In [1]: import numpy as np

In [2]: np.set_printoptions(suppress=True, linewidth=200)

In [3]: M = np.array([[0, 0, 1, 0, 0, 0],
   ...:     [0, 0, 1, 1, 0, 0],
   ...:     [1, 1, 0, 1, 0, 1],
   ...:     [0, 1, 1, 0, 1, 0],
   ...:     [0, 0, 0, 1, 0, 1],
   ...:     [0, 0, 1, 0, 1, 0]])

In [4]: # symmetric, so the eigenvalues are real

In [5]: np.all(np.linalg.eigvalsh(M) > 0)
Out[5]: np.False_

In [6]: W1 = np.array([[8, 0, 0, 4, 8, -5],
   ...:     [-5, -3, -7, -7, 4, 1],
   ...:     [2, 3, -8, 7, 8, -7],
   ...:     [-9, 5, -4, -4, 0, 0],
   ...:     [4, 3, 9, -3, -1, 1],
   ...:     [9, -4, 9, 7, 4, -1]])

In [7]: beta = np.array([1, 0, 2, 2, 1, 2])

In [8]: H = np.maximum(M @ W1 + beta, 0)

In [9]: H
Out[9]: 
array([[ 3,  3,  0,  9,  9,  0],
       [ 0,  8,  0,  5,  9,  0],
       [ 4,  0,  0,  2, 17,  0],
       [ 2,  3,  0,  0, 12,  0],
       [ 1,  1,  7,  5,  5,  1],
       [ 7,  6,  3,  6,  8,  0]])

In [10]: C = np.array([[-1, -2, -3],
    ...:     [-1, 3, 0],
    ...:     [-2, 2, 2],
    ...:     [-3, 0, -1],
    ...:     [-1, 0, -3],
    ...:     [0, -1, 0]])

In [11]: W1 @ C
Out[11]: 
array([[-28, -11, -52],
       [ 39, -14,  -4],
       [-18,  -4, -53],
       [ 24,  25,  23],
       [-15,  18,  12],
       [-48, -11, -28]])

In [12]: np.trace(M)
Out[12]: np.int64(0)

In [13]: np.linalg.determinant(M)
---------------------------------------------------------------------------
AttributeError                            Traceback (most recent call last)
Cell In[13], line 1
----> 1 np.linalg.determinant(M)

AttributeError: module 'numpy.linalg' has no attribute 'determinant'

In [14]: (M + M.T) / 2
Out[14]: 
array([[0., 0., 1., 0., 0., 0.],
       [0., 0., 1., 1., 0., 0.],
       [1., 1., 0., 1., 0., 1.],
       [0., 1., 1., 0., 1., 0.],
       [0., 0., 0., 1., 0., 1.],
       [0., 0., 1., 0., 1., 0.]])

In [15]: out = M / np.sqrt((M ** 2).mean(axis=1, keepdims=True))

In [16]: np.linalg.matrix_rank(out) == np.linalg.matrix_rank(M)
Out[16]: np.True_

In [17]: out[3].round(1)
Out[17]: array([0. , 1.4, 1.4, 0. , 1.4, 0. ])

In [18]: X = np.load("block19.npy")

In [19]: print(X)
[[  0   0   0  63  63 -63]
 [  0   0   0  54 -63  -9]
 [  0   0   0   0   0  63]
 [ 35  35 -35  63  63 -63]
 [ 30 -35  -5  54 -63  -9]
 [  0   0  35   0   0  63]]

In [20]: x = np.array([-2, 1, -2, 2, 0, 0])

In [21]: rhs = X @ x

In [22]: rhs
Out[22]: array([126, 108,   0, 161,  23, -70])

In [23]: np.round(np.linalg.solve(X.T, X[0]), 1)
Out[23]: array([ 1., -0.,  0.,  0., -0.,  0.])

In [24]: np.round(np.linalg.solve(X, rhs), 1) + 0
Out[24]: array([-2.,  1., -2.,  2.,  0.,  0.])

In [25]: np.round(np.linalg.solve(X, rhs + X[:, 3]), 1) + 0
Out[25]: array([-2.,  1., -2.,  3.,  0.,  0.])

In [26]: print(np.round(np.linalg.solve(X, 4 * rhs), 1) + 0)
[-8.  4. -8.  8.  0.  0.]

In [27]: u = np.array([3, 1, 0, 4, 9, 2])

In [28]: out = M + np.outer(u, np.eye(6)[2])

In [29]: print(np.linalg.matrix_rank(out - M))
1

In [30]: out
Out[30]: 
array([[0., 0., 4., 0., 0., 0.],
       [0., 0., 2., 1., 0., 0.],
       [1., 1., 0., 1., 0., 1.],
       [0., 1., 5., 0., 1., 0.],
       [0., 0., 9., 1., 0., 1.],
       [0., 0., 3., 0., 1., 0.]])

In [31]: np.linalg.matrix_rank(np.linalg.inv(out) - np.linalg.inv(M), tol=1e-8)
Out[31]: np.int64(1)

In [32]: Uu, sig, Vh = np.linalg.svd(out, full_matrices=False)

In [33]: np.round(Vh @ Vh.T, 1) + 0
Out[33]: 
array([[1., 0., 0., 0., 0., 0.],
       [0., 1., 0., 0., 0., 0.],
       [0., 0., 1., 0., 0., 0.],
       [0., 0., 0., 1., 0., 0.],
       [0., 0., 0., 0., 1., 0.],
       [0., 0., 0., 0., 0., 1.]])

In [34]: print((sig > 1e-8).sum())
6

In [35]: np.round(Uu.T @ Uu, 1) + 0
Out[35]: 
array([[1., 0., 0., 0., 0., 0.],
       [0., 1., 0., 0., 0., 0.],
       [0., 0., 1., 0., 0., 0.],
       [0., 0., 0., 1., 0., 0.],
       [0., 0., 0., 0., 1., 0.],
       [0., 0., 0., 0., 0., 1.]])

In [36]: Uu.shape, sig.shape, Vh.shape
Out[36]: ((6, 6), (6,), (6, 6))

In [37]: np.round(Uu.T @ out @ Vh.T, 1) + 0
Out[37]: 
array([[11.7,  0. ,  0. ,  0. ,  0. ,  0. ],
       [ 0. ,  2.1,  0. ,  0. ,  0. ,  0. ],
       [ 0. ,  0. ,  1.6,  0. ,  0. ,  0. ],
       [ 0. ,  0. ,  0. ,  0.7,  0. ,  0. ],
       [ 0. ,  0. ,  0. ,  0. ,  0.6,  0. ],
       [ 0. ,  0. ,  0. ,  0. ,  0. ,  0.2]])

In [38]: def softmax(z):
    ...:     e = np.exp(z - z.max(axis=-1, keepdims=True))
    ...:     return e / e.sum(axis=-1, keepdims=True)
    ...: 

In [39]: np.round(softmax(X[5] + 4), 1) + 0
Out[39]: array([0., 0., 0., 0., 0., 1.])

In [40]: S = X @ X.T / np.sqrt(6)

In [41]: softmax(S)[5] @ X
Out[41]: array([ 0.,  0., 35.,  0.,  0., 63.])

In [42]: np.round(softmax(S + np.triu(np.full(S.shape, -np.inf), 1)), 1) + 0
Out[42]: 
array([[1., 0., 0., 0., 0., 0.],
       [0., 1., 0., 0., 0., 0.],
       [0., 0., 1., 0., 0., 0.],
       [0., 0., 0., 1., 0., 0.],
       [0., 0., 0., 0., 1., 0.],
       [0., 0., 0., 0., 0., 1.]])

In [43]: x = np.array([3, 0, 0, 2, 3, 1])

In [44]: np.einsum("ij,j->i", X, x)
Out[44]: array([252, -90,  63, 357,   0,  63])

In [45]: print(X @ np.ones(6))
[ 63. -18.  63.  98. -28.  98.]

In [46]: print(X @ (2 * x))
[ 504 -180  126  714    0  126]

In [47]: X @ x
Out[47]: array([252, -90,  63, 357,   0,  63])

In [48]: (X @ x).argmax()
Out[48]: np.int64(3)

In [49]: A = np.load("mat.npy")

In [50]: A.round(1) + 0
Out[50]: 
array([[-0.1,  0.4, -0.2, -0.9,  0.6,  0.6, -0.3,  0.4,  0. ],
       [ 0.4,  0.1, -0.1,  0. , -0.2,  0. ,  0.2,  0.5,  0. ],
       [-0.2, -0.1, -0.9, -0.7,  0. ,  0. ,  0. , -0.4, -0.4],
       [-0.9,  0. , -0.7, -0.5, -0.2,  0.2,  0.1,  0.8,  0.1],
       [ 0.6, -0.2,  0. , -0.2, -1.6,  0.5,  0.1,  0. ,  0.3],
       [ 0.6,  0. ,  0. ,  0.2,  0.5, -0.9, -0.3,  0.2,  0.3],
       [-0.3,  0.2,  0. ,  0.1,  0.1, -0.3, -0.7,  0.1,  0.6],
       [ 0.4,  0.5, -0.4,  0.8,  0. ,  0.2,  0.1, -0.5, -0.4],
       [ 0. ,  0. , -0.4,  0.1,  0.3,  0.3,  0.6, -0.4, -1. ]])

In [51]: np.round(np.linalg.det(A), 1)
Out[51]: np.float64(0.0)

In [52]: np.allclose(A @ A.T, A.T @ A)
Out[52]: True

In [53]: np.round(np.trace(A), 1)
Out[53]: np.float64(-6.0)

In [54]: Uu, sig, Vh = np.linalg.svd(A)

In [55]: V = Vh[:(sig > 1e-8).sum()]

In [56]: rng = np.random.default_rng(96846)

In [57]: x = A[2] + 4 * A[5] + rng.integers(2) * np.eye(9)[4]

In [58]: x.round(1) + 0
Out[58]: array([ 2.1, -0.1, -0.7,  0. ,  2.9, -3.7, -1.2,  0.5,  0.7])

In [59]: np.round(np.diag(V.T @ V), 1)
Out[59]: array([1. , 0.5, 0.9, 0.9, 0.9, 0.8, 0.6, 0.9, 0.5])

In [60]: np.round(V.T @ V, 1) + 0
Out[60]: 
array([[ 1. ,  0.1,  0. ,  0. ,  0. , -0.1,  0. ,  0. ,  0. ],
       [ 0.1,  0.5, -0.2,  0.2,  0.2,  0.3, -0.2,  0.1,  0.1],
       [ 0. , -0.2,  0.9,  0.1,  0.1,  0.1,  0. ,  0. ,  0.1],
       [ 0. ,  0.2,  0.1,  0.9, -0.1, -0.1,  0.1, -0.1,  0. ],
       [ 0. ,  0.2,  0.1, -0.1,  0.9, -0.1, -0.1,  0. , -0.2],
       [-0.1,  0.3,  0.1, -0.1, -0.1,  0.8,  0. ,  0. , -0.1],
       [ 0. , -0.2,  0. ,  0.1, -0.1,  0. ,  0.6,  0.2, -0.4],
       [ 0. ,  0.1,  0. , -0.1,  0. ,  0. ,  0.2,  0.9,  0.2],
       [ 0. ,  0.1,  0.1,  0. , -0.2, -0.1, -0.4,  0.2,  0.5]])

In [61]: round(np.linalg.norm(x - V.T @ V @ x), 1)
Out[61]: np.float64(0.3)

In [62]: np.allclose(V.T @ V @ x, x)
Out[62]: False

In [63]: np.linalg.matrix_rank(np.vstack([A, x]))
Out[63]: np.int64(8)

In [64]: J = np.array([[27.0, 45.0, 0.0, 0.0, 25.0, 30.0, 45.0],
    ...:     [45.0, 83.0, 0.0, 0.0, 45.0, 54.0, 81.0],
    ...:     [0.0, 0.0, 2.0, 0.0, 0.0, 0.0, 0.0],
    ...:     [0.0, 0.0, 0.0, 2.0, 0.0, 0.0, 0.0],
    ...:     [25.0, 45.0, 0.0, 0.0, 27.0, 30.0, 45.0],
    ...:     [30.0, 54.0, 0.0, 0.0, 30.0, 38.0, 54.0],
    ...:     [45.0, 81.0, 0.0, 0.0, 45.0, 54.0, 83.0]])

In [65]: out = M + rng.integers(-2, 3, (6, 3)) @ rng.integers(-2, 3, (3, 6))

In [66]: print(out)
[[ 4 -4 -3 -2  2 -4]
 [-3  3  4  5 -1  5]
 [ 7 -3 -2 -5  2 -7]
 [-2  3  3  6  1  6]
 [ 1  0  1 -1  0 -1]
 [ 1 -2 -2 -4  1 -4]]

In [67]: out - M
Out[67]: 
array([[ 4, -4, -4, -2,  2, -4],
       [-3,  3,  3,  4, -1,  5],
       [ 6, -4, -2, -6,  2, -8],
       [-2,  2,  2,  6,  0,  6],
       [ 1,  0,  1, -2,  0, -2],
       [ 1, -2, -3, -4,  0, -4]])

In [68]: Lm = np.linalg.cholesky(J)

In [69]: np.round(Lm @ Lm.T, 1)
Out[69]: 
array([[27., 45.,  0.,  0., 25., 30., 45.],
       [45., 83.,  0.,  0., 45., 54., 81.],
       [ 0.,  0.,  2.,  0.,  0.,  0.,  0.],
       [ 0.,  0.,  0.,  2.,  0.,  0.,  0.],
       [25., 45.,  0.,  0., 27., 30., 45.],
       [30., 54.,  0.,  0., 30., 38., 54.],
       [45., 81.,  0.,  0., 45., 54., 83.]])

In [70]: arr = np.eye(8, dtype=int)[rng.permutation(8)]

In [71]: arr
Out[71]: 
array([[1, 0, 0, 0, 0, 0, 0, 0],
       [0, 0, 0, 0, 0, 0, 1, 0],
       [0, 0, 0, 0, 0, 0, 0, 1],
       [0, 1, 0, 0, 0, 0, 0, 0],
       [0, 0, 0, 0, 1, 0, 0, 0],
       [0, 0, 0, 0, 0, 1, 0, 0],
       [0, 0, 1, 0, 0, 0, 0, 0],
       [0, 0, 0, 1, 0, 0, 0, 0]])

In [72]: arr[:, 0] @ arr[:, 1]
Out[72]: np.int64(0)

In [73]: np.round(np.linalg.norm(arr, axis=0), 1)
Out[73]: array([1., 1., 1., 1., 1., 1., 1., 1.])

In [74]: np.round(np.linalg.pinv(arr), 1)
Out[74]: 
array([[1., 0., 0., 0., 0., 0., 0., 0.],
       [0., 0., 0., 1., 0., 0., 0., 0.],
       [0., 0., 0., 0., 0., 0., 1., 0.],
       [0., 0., 0., 0., 0., 0., 0., 1.],
       [0., 0., 0., 0., 1., 0., 0., 0.],
       [0., 0., 0., 0., 0., 1., 0., 0.],
       [0., 1., 0., 0., 0., 0., 0., 0.],
       [0., 0., 1., 0., 0., 0., 0., 0.]])

In [75]: np.round(np.sort(np.abs(np.linalg.eigvals(arr)))[::-1], 1)
Out[75]: array([1., 1., 1., 1., 1., 1., 1., 1.])

In [76]: np.linalg.matrix_power(arr, 2)
Out[76]: 
array([[1, 0, 0, 0, 0, 0, 0, 0],
       [0, 0, 1, 0, 0, 0, 0, 0],
       [0, 0, 0, 1, 0, 0, 0, 0],
       [0, 0, 0, 0, 0, 0, 1, 0],
       [0, 0, 0, 0, 1, 0, 0, 0],
       [0, 0, 0, 0, 0, 1, 0, 0],
       [0, 0, 0, 0, 0, 0, 0, 1],
       [0, 1, 0, 0, 0, 0, 0, 0]])

In [77]: arr.sum(axis=1)
Out[77]: array([1, 1, 1, 1, 1, 1, 1, 1])

In [78]: pr = np.eye(8)[4]

In [79]: for _ in range(6):
    ...:     pr = pr @ arr
    ...:     print(pr.round(1))
    ...: 
[0. 0. 0. 0. 1. 0. 0. 0.]
[0. 0. 0. 0. 1. 0. 0. 0.]
[0. 0. 0. 0. 1. 0. 0. 0.]
[0. 0. 0. 0. 1. 0. 0. 0.]
[0. 0. 0. 0. 1. 0. 0. 0.]
[0. 0. 0. 0. 1. 0. 0. 0.]

In [80]: E = np.load("test3.npy")

In [81]: print(E.round(1))
[[  3.  -14.9   1.8   4.1  -2.7]
 [  2.9  -0.6  -3.5  -1.6   1. ]
 [ -3.7  -3.7   4.8  -3.1   9. ]
 [  9.7   9.7 -34.  -16.6   8.5]
 [  7.4 -12.7 -11.1  -0.2  -2.8]
 [  4.5  -1.   -0.3   2.4  -4.2]
 [ -1.2   8.1  11.7   3.1  -1. ]
 [  4.9   5.3   0.7   2.8  -5.8]
 [  0.8  16.1   0.8  -3.3   2.5]
 [  1.5  11.3   4.1   0.5  -1.2]
 [ -5.1   1.1  14.8   1.7   4.9]
 [  2.4   6.9  -8.3  -6.6   5.6]
 [  5.4  -4.9  -4.    1.5  -3.7]]

In [82]: # null space of dimension 1

In [83]: C = E[[9, 0]].astype(float)

In [84]: for _ in range(4):
    ...:     labels = np.linalg.norm(E[:, None] - C, axis=-1).argmin(axis=1)
    ...:     C = np.array([E[labels == j].mean(axis=0) for j in range(2)])
    ...: 

In [85]: labels
Out[85]: array([1, 0, 0, 0, 1, 0, 0, 0, 0, 0, 0, 0, 1])

In [86]: np.round(C[1] - C[0], 1)
Out[86]: array([  3.6, -16.2,  -3.5,   3.8,  -5. ])

In [87]: np.bincount(labels)
Out[87]: array([10,  3])

In [88]: C.round(1)
Out[88]: 
array([[  1.7,   5.3,  -0.9,  -2.1,   1.9],
       [  5.3, -10.9,  -4.4,   1.8,  -3.1]])

In [89]: u = np.array([0, 3, -6])

In [90]: np.round(np.convolve(C[1], u), 1)
Out[90]: array([  0. ,  15.8, -64.1,  51.8,  32. , -20. ,  18.5])

In [91]: np.round(np.correlate(C[1], C[0], "full"), 1)
Out[91]: array([ 10.1, -31.7,   9. ,  50.3, -54.4, -37. ,   4.8, -13.4,  -5.2])

In [92]: np.round(np.linalg.norm(E, axis=0), 1)
Out[92]: array([17. , 32.3, 42.2, 19.6, 17.3])

In [93]: np.linalg.norm(E, axis=1).argmax()
Out[93]: np.int64(3)

In [94]: round(float(np.linalg.norm(E) ** 2 / np.linalg.norm(E, 2) ** 2), 1)
Out[94]: 1.7

In [95]: round(float(np.linalg.norm(E[6] - E[1])), 1)
Out[95]: 18.7

In [96]: round(float(np.linalg.norm(E, 2)), 1)
Out[96]: 47.8

In [97]: np.round(np.linalg.norm(E, axis=1), 1)
Out[97]: array([16.1,  5. , 11.9, 41.1, 18.6,  6.7, 14.7,  9.7, 16.6, 12.2, 16.5, 14. ,  9.3])

In [98]: u = np.array([3, 3, 0])

In [99]: print(np.round(np.convolve(E[3], u), 1))
[  29.1   58.2  -73.  -151.8  -24.1   25.5    0. ]

In [100]: np.round(np.correlate(E[3], E[5], "full"), 1)
Out[100]: array([ -41.2,  -17.9,  164.3,  -24.9,  -30.8,  104.8, -137.3,  -82.5,   37.9])

In [101]: np.round(np.polyval(u, E[3]), 1)
Out[101]: array([ 311.6,  311.8, 3372.7,  772.3,  243. ])

In [102]: mat = np.array([[1, 2, 1, 3], [1, 1, 1, 1], [1, 3, 0, 2], [3, 2, 1, 1], [0, 3, 2, 1]])

In [103]: mat
Out[103]: 
array([[1, 2, 1, 3],
       [1, 1, 1, 1],
       [1, 3, 0, 2],
       [3, 2, 1, 1],
       [0, 3, 2, 1]])

In [104]: out = np.c_[mat[:, :1] @ np.array([[0]]), np.array([-3, -2, 0, -2, 0])]

In [105]: out
Out[105]: 
array([[ 0, -3],
       [ 0, -2],
       [ 0,  0],
       [ 0, -2],
       [ 0,  0]])

In [106]: np.round(np.linalg.lstsq(mat, out[:, 0])[0], 1)
Out[106]: array([0., 0., 0., 0.])

In [107]: np.round(np.linalg.norm(np.linalg.qr(mat)[0].T @ out, axis=0) ** 2 / ((out ** 2).sum(axis=0) + 1e-12), 1)
Out[107]: array([0., 1.])

In [108]: Uu, sig, Vh = np.linalg.svd(A, full_matrices=False)

In [109]: np.allclose(Uu * sig @ Vh, A)
Out[109]: True

In [110]: print(np.round(Uu.T @ A @ Vh.T, 1) + 0)
[[2. 0. 0. 0. 0. 0. 0. 0. 0.]
 [0. 2. 0. 0. 0. 0. 0. 0. 0.]
 [0. 0. 2. 0. 0. 0. 0. 0. 0.]
 [0. 0. 0. 1. 0. 0. 0. 0. 0.]
 [0. 0. 0. 0. 1. 0. 0. 0. 0.]
 [0. 0. 0. 0. 0. 1. 0. 0. 0.]
 [0. 0. 0. 0. 0. 0. 1. 0. 0.]
 [0. 0. 0. 0. 0. 0. 0. 0. 0.]
 [0. 0. 0. 0. 0. 0. 0. 0. 0.]]

In [111]: Uu.shape, sig.shape, Vh.shape
Out[111]: ((9, 9), (9,), (9, 9))

In [112]: print(round(float(np.sqrt((sig ** 2).sum())), 1), np.round(np.linalg.norm(A), 1))
4.0 4.0
